In [1]: import numpy as np

In [2]: np.set_printoptions(precision=3, suppress=True, linewidth=200)

In [3]: data = np.loadtxt("a.csv", delimiter=",")

In [4]: print(data)
[[ 0. -2.  9. -3.]
 [ 2. -1. -9.  3.]
 [ 1. -2.  0.  0.]
 [ 2. -2.  9. -3.]
 [ 3.  1.  3. -1.]]

In [5]: out = data / np.sqrt((data ** 2).mean(axis=1, keepdims=True))

In [6]: np.linalg.norm(out, axis=1)
Out[6]: array([2., 2., 2., 2., 2.])

In [7]: np.linalg.matrix_rank(out) == np.linalg.matrix_rank(data)
Out[7]: np.True_

In [8]: t3 = np.stack([data, 4 * data, data[::-1]])

In [9]: (t3 @ data.T).shape
Out[9]: (3, 5, 5)

In [10]: np.linalg.matrix_rank(t3.reshape(3, -1))
Out[10]: np.int64(2)

In [11]: out = np.array([[-8, -8, 7], [0, 2, 2], [5, 1, -7], [6, -3, 9]])

In [12]: np.linalg.matrix_rank(np.vstack([data, out.T]))
Out[12]: np.int64(4)

In [13]: np.vstack([data, out.T]).shape
Out[13]: (8, 4)

In [14]: print(np.count_nonzero(data))
17

In [15]: round(float(np.linalg.norm(data)), 3)
Out[15]: 17.664

In [16]: data.mean(axis=0)
Out[16]: array([ 1.6, -1.2,  2.4, -0.8])

In [17]: print(np.abs(data).max())
9.0

In [18]: print(np.diff(data, axis=0))
[[  2.   1. -18.   6.]
 [ -1.  -1.   9.  -3.]
 [  1.   0.   9.  -3.]
 [  1.   3.  -6.   2.]]

In [19]: data.sum(axis=1)
Out[19]: array([ 4., -5., -1.,  6.,  6.])

In [20]: np.linalg.matrix_rank(data)
Out[20]: np.int64(3)

In [21]: X = np.array([[0.6, 0.7, 0.0, -0.4, 0.7],
    ...:     [1.7, 0.8, 0.1, -1.1, 0.7],
    ...:     [0.3, -1.8, 0.8, 0.1, -0.2],
    ...:     [0.2, 0.4, 1.9, -1.0, 0.1],
    ...:     [0.6, 1.3, -1.4, 0.1, -0.3],
    ...:     [-0.2, 0.3, -2.2, 0.6, -0.7]])

In [22]: X[:, 1] *= 5

In [23]: X
Out[23]: 
array([[ 0.6,  3.5,  0. , -0.4,  0.7],
       [ 1.7,  4. ,  0.1, -1.1,  0.7],
       [ 0.3, -9. ,  0.8,  0.1, -0.2],
       [ 0.2,  2. ,  1.9, -1. ,  0.1],
       [ 0.6,  6.5, -1.4,  0.1, -0.3],
       [-0.2,  1.5, -2.2,  0.6, -0.7]])

In [24]: def softmax(z):
    ...:     e = np.exp(z - z.max(axis=-1, keepdims=True))
    ...:     return e / e.sum(axis=-1, keepdims=True)
    ...: 

In [25]: np.round(softmax(10 * X[4]), 3) + 0
Out[25]: array([0., 1., 0., 0., 0.])

In [26]: softmax(X).sum(axis=1)
Out[26]: array([1., 1., 1., 1., 1., 1.])

In [27]: np.round(softmax(X[4]), 3) + 0
Out[27]: array([0.003, 0.994, 0.   , 0.002, 0.001])

In [28]: scores = X @ X.T / np.sqrt(5)

In [29]: softmax(scores).round(6).argmax(axis=1)
Out[29]: array([4, 4, 2, 4, 4, 4])

In [30]: np.round(softmax(scores + np.triu(np.full(scores.shape, -np.inf), 1)), 3) + 0
Out[30]: 
array([[1.   , 0.   , 0.   , 0.   , 0.   , 0.   ],
       [0.111, 0.889, 0.   , 0.   , 0.   , 0.   ],
       [0.   , 0.   , 1.   , 0.   , 0.   , 0.   ],
       [0.193, 0.496, 0.   , 0.311, 0.   , 0.   ],
       [0.   , 0.   , 0.   , 0.   , 1.   , 0.   ],
       [0.019, 0.018, 0.   , 0.001, 0.869, 0.093]])

In [31]: J = np.array([[0, 1, 0, 3, 3],
    ...:     [-1, 0, 0, 3, -1],
    ...:     [0, 0, 0, 0, 1],
    ...:     [-3, -3, 0, 0, 0],
    ...:     [-3, 1, -1, 0, 0]])

In [32]: left, sigma, Vh = np.linalg.svd(J)

In [33]: np.argmax(sigma[:-1] / (sigma[1:] + 1e-6)) + 1
Out[33]: np.int64(4)

In [34]: sigma.round(3) + 0
Out[34]: array([4.783, 4.783, 2.669, 2.669, 0.   ])

In [35]: out = left[:, :4] @ np.diag(sigma[:4]) @ Vh[:4]

In [36]: out.round(3) + 0
Out[36]: 
array([[ 0.,  1.,  0.,  3.,  3.],
       [-1.,  0.,  0.,  3., -1.],
       [ 0.,  0.,  0.,  0.,  1.],
       [-3., -3.,  0.,  0.,  0.],
       [-3.,  1., -1.,  0.,  0.]])

In [37]: print(np.round(np.linalg.norm(J - out, 2), 3), round(float(sigma[4]), 3))
0.0 0.0

In [38]: A = np.loadtxt("m.csv", delimiter=",")

In [39]: A
Out[39]: 
array([[ 0.946, -0.27 , -0.054, -0.054, -0.162],
       [-0.27 , -0.351, -0.27 , -0.27 , -0.811],
       [-0.054, -0.27 ,  0.946, -0.054, -0.162],
       [-0.054, -0.27 , -0.054,  0.946, -0.162],
       [-0.162, -0.811, -0.162, -0.162,  0.514]])

In [40]: vec = np.array([6, 6, 2, 5, 7])

In [41]: round(np.linalg.norm(vec), 3), round(float(np.linalg.norm(A @ vec)), 3)
Out[41]: (np.float64(12.247), 12.247)

In [42]: print(A.T @ (A @ vec))
[6. 6. 2. 5. 7.]

In [43]: np.sort(np.abs(np.degrees(np.angle(np.linalg.eigvals(A)))))
Out[43]: array([  0.,   0.,   0.,   0., 180.])

In [44]: print(round(float(np.linalg.det(A)), 3))
-1.0

In [45]: np.abs(np.linalg.eigvals(A))
Out[45]: array([1., 1., 1., 1., 1.])

In [46]: print(5 - np.linalg.matrix_rank(A - np.eye(5), tol=1e-8))
4

In [47]: vals, evecs = np.linalg.eig(A)

In [48]: np.sort(np.linalg.eigvals(A.T))
Out[48]: array([-1.,  1.,  1.,  1.,  1.])

In [49]: vals
Out[49]: array([ 1., -1.,  1.,  1.,  1.])

In [50]: np.sort(np.linalg.eigvals(A @ A))
Out[50]: array([1., 1., 1., 1., 1.])

In [51]: vals, evecs = np.linalg.eigh(A)

In [52]: round(vals.sum(), 3), np.trace(A)
Out[52]: (np.float64(3.0), np.float64(3.0))

In [53]: vals
Out[53]: array([-1.,  1.,  1.,  1.,  1.])

In [54]: np.linalg.eigvalsh(A @ A)
Out[54]: array([1., 1., 1., 1., 1.])

In [55]: np.linalg.svd(A, compute_uv=False)
Out[55]: array([1., 1., 1., 1., 1.])

In [56]: np.linalg.eigvalsh(A + -2 * np.eye(5))
Out[56]: array([-3., -1., -1., -1., -1.])

In [57]: [round(float(np.linalg.det(A[:i, :i])), 2) + 0 for i in range(1, 6)]
Out[57]: [0.95, -0.41, -0.46, -0.51, -1.0]

In [58]: np.all(np.linalg.eigvalsh(A) > 0)
Out[58]: np.False_

In [59]: try:
    ...:     np.linalg.cholesky(A)
    ...: except np.linalg.LinAlgError as e:
    ...:     print(repr(e))
    ...: 
LinAlgError('Matrix is not positive definite')

In [60]: out = data / np.linalg.norm(data, axis=1, keepdims=True)

In [61]: cov = out @ out.T

In [62]: round(float(np.degrees(np.arccos(np.clip(cov[4, 1], -1, 1)))), 3)
Out[62]: 124.997

In [63]: np.linalg.norm(out, axis=1)
Out[63]: array([1., 1., 1., 1., 1.])

In [64]: (cov - 2 * np.eye(5)).round(6).argmax(axis=1)
Out[64]: array([3, 2, 3, 0, 3])

In [65]: print(np.argwhere(np.triu(np.abs(cov) > 0.95, 1)))
[[0 3]]

In [66]: cent = np.array([[-0.4, 1.5, 0.3]])

In [67]: rng = np.random.default_rng(45467)

In [68]: E = np.array([[2],
    ...:     [1],
    ...:     [4],
    ...:     [8],
    ...:     [5],
    ...:     [9],
    ...:     [6],
    ...:     [9],
    ...:     [5],
    ...:     [9],
    ...:     [1],
    ...:     [0],
    ...:     [4],
    ...:     [0],
    ...:     [3],
    ...:     [9],
    ...:     [1],
    ...:     [3],
    ...:     [4],
    ...:     [4],
    ...:     [0],
    ...:     [3],
    ...:     [9],
    ...:     [2],
    ...:     [9],
    ...:     [2]]) @ cent + 0.3 * rng.normal(size=(26, 3))

In [69]: E
Out[69]: 
array([[-0.864,  2.654,  0.416],
       [-0.9  ,  1.364,  0.547],
       [-1.784,  6.545,  1.163],
       [-3.106, 11.845,  2.323],
       [-2.242,  7.65 ,  1.6  ],
       [-3.818, 13.796,  2.658],
       [-2.349,  8.659,  1.949],
       [-3.631, 13.423,  2.799],
       [-2.51 ,  7.708,  1.178],
       [-3.395, 13.005,  2.906],
       [-0.701,  1.569,  0.386],
       [-0.005,  0.221,  0.176],
       [-1.551,  5.392,  1.476],
       [ 0.118,  0.112,  0.108],
       [-1.164,  4.766,  0.783],
       [-3.854, 13.786,  2.566],
       [-0.05 ,  1.499,  0.532],
       [-1.294,  4.139,  0.958],
       [-1.929,  6.663,  1.103],
       [-1.724,  6.323,  1.223],
       [-0.034, -0.608, -0.162],
       [-1.246,  5.017,  1.24 ],
       [-4.236, 13.632,  2.362],
       [-0.799,  3.147,  0.799],
       [-3.537, 13.79 ,  3.161],
       [-1.175,  2.98 ,  1.177]])

In [70]: out = np.c_[E[:, :2] @ np.array([[3, 2], [-1, 3]]), np.array([0, 1, 0, 2, 2, 1, 0, 2, 2, 2, 2, 2, 2, 2, 1, 1, 2, 2, 0, 1, 0, 2, 1, 0, 2, 1])]

In [71]: print(out)
[[ -5.246   6.236   0.   ]
 [ -4.064   2.291   1.   ]
 [-11.897  16.068   0.   ]
 [-21.164  29.323   2.   ]
 [-14.377  18.466   2.   ]
 [-25.249  33.751   1.   ]
 [-15.705  21.279   0.   ]
 [-24.317  33.007   2.   ]
 [-15.238  18.103   2.   ]
 [-23.189  32.226   2.   ]
 [ -3.671   3.305   2.   ]
 [ -0.235   0.655   2.   ]
 [-10.045  13.074   2.   ]
 [  0.241   0.571   2.   ]
 [ -8.256  11.97    1.   ]
 [-25.347  33.651   1.   ]
 [ -1.648   4.397   2.   ]
 [ -8.02    9.831   2.   ]
 [-12.451  16.13    0.   ]
 [-11.494  15.523   1.   ]
 [  0.506  -1.891   0.   ]
 [ -8.756  12.558   2.   ]
 [-26.34   32.425   1.   ]
 [ -5.545   7.844   0.   ]
 [-24.401  34.295   2.   ]
 [ -6.505   6.591   1.   ]]

In [72]: np.linalg.norm(np.linalg.qr(E)[0].T @ out, axis=0) ** 2 / ((out ** 2).sum(axis=0) + 1e-12)
Out[72]: array([1.   , 1.   , 0.619])

In [73]: np.round(np.linalg.lstsq(E, out[:, 0])[0], 3) + 0
Out[73]: array([ 3., -1.,  0.])
